$ ipython --no-banner

In [1]: import numpy as np

In [2]: np.set_printoptions(suppress=True, linewidth=120)

In [3]: F = np.load("layer6.npy")

In [4]: print(F)
[[-18.9  19.4  49.6  -0.9]
 [-19.3  19.7  47.6   0.9]
 [-21.8  19.2  51.5  -0.6]
 [-20.4  21.   50.    0.1]
 [-22.2  20.3  51.    0. ]
 [-21.7  20.9  51.7  -0.2]
 [-20.2  18.2  49.4   0. ]
 [-18.4  20.3  49.7   1.8]
 [-20.   19.5  48.7   0.1]
 [-21.2  20.   51.2   1.7]
 [-20.5  18.9  50.1   0.5]
 [-19.   19.5  51.   -2.5]
 [-20.   21.1  49.7  -1.1]
 [-20.6  20.5  50.5  -0.1]
 [-19.9  18.9  48.8  -0.4]
 [-19.2  19.7  50.9   0.2]
 [-19.7  19.   50.2  -0.3]
 [-20.2  20.   51.8   2.1]
 [-20.   21.1  50.2  -0.7]
 [-20.7  20.   50.7   0.4]
 [-20.   19.1  49.5   0.4]
 [-20.6  20.7  49.9  -0.5]
 [-19.3  19.4  52.    0.2]
 [-20.2  19.   49.3  -1.2]
 [-19.7  21.3  48.4   0.9]
 [-20.   21.1  52.6  -0.7]
 [-19.6  19.3  49.6  -0.3]
 [-22.   19.4  49.7   1.2]
 [-22.   21.3  49.1  -1. ]]

In [5]: labels = F[:, 2] > np.median(F[:, 2])

In [6]: u = F[labels].mean(axis=0) - F[~labels].mean(axis=0)

In [7]: print(labels.astype(int))
[0 0 1 0 1 1 0 0 0 1 1 1 0 1 0 1 1 1 1 1 0 0 1 0 0 1 0 0 0]

In [8]: print(round((((F - F.mean(axis=0)) @ u > 0) == labels).mean(), 1))
0.9

In [9]: print(np.argsort(-np.abs(u).round(6), kind="stable"))
[2 0 1 3]

In [10]: print(u.round(1))
[-0.4  0.1  1.8  0. ]

In [11]: print(((F - F.mean(axis=0)) @ u > 0).astype(int))
[0 0 1 0 1 1 0 0 0 1 0 1 0 1 0 1 0 1 1 1 0 0 1 0 0 1 0 0 0]

In [12]: Xs = (F - F.mean(axis=0)) / F.std(axis=0)

In [13]: print(np.round(Xs.std(axis=0), 1))
[1. 1. 1. 1.]

In [14]: print(np.argwhere(np.abs(Xs) > 2))
[[ 1  2]
 [ 4  0]
 [ 6  1]
 [11  3]
 [17  3]
 [25  2]]

In [15]: c = np.linalg.lstsq(np.delete(Xs, 0, axis=1), Xs[:, 0])[0]

In [16]: print(c.round(1) + 0)
[-0.2 -0.2  0. ]

In [17]: print(round(1 - np.var(Xs[:, 0] - np.delete(Xs, 0, axis=1) @ c), 1))
0.1

In [18]: print(np.abs(c).argmax())
1

In [19]: print(np.round(np.linalg.norm(F, 2) / np.linalg.norm(F), 1))
1.0

In [20]: print(np.round(np.abs(np.linalg.svd(F)[2][-1]), 1))
[0.5 0.8 0.1 0.1]
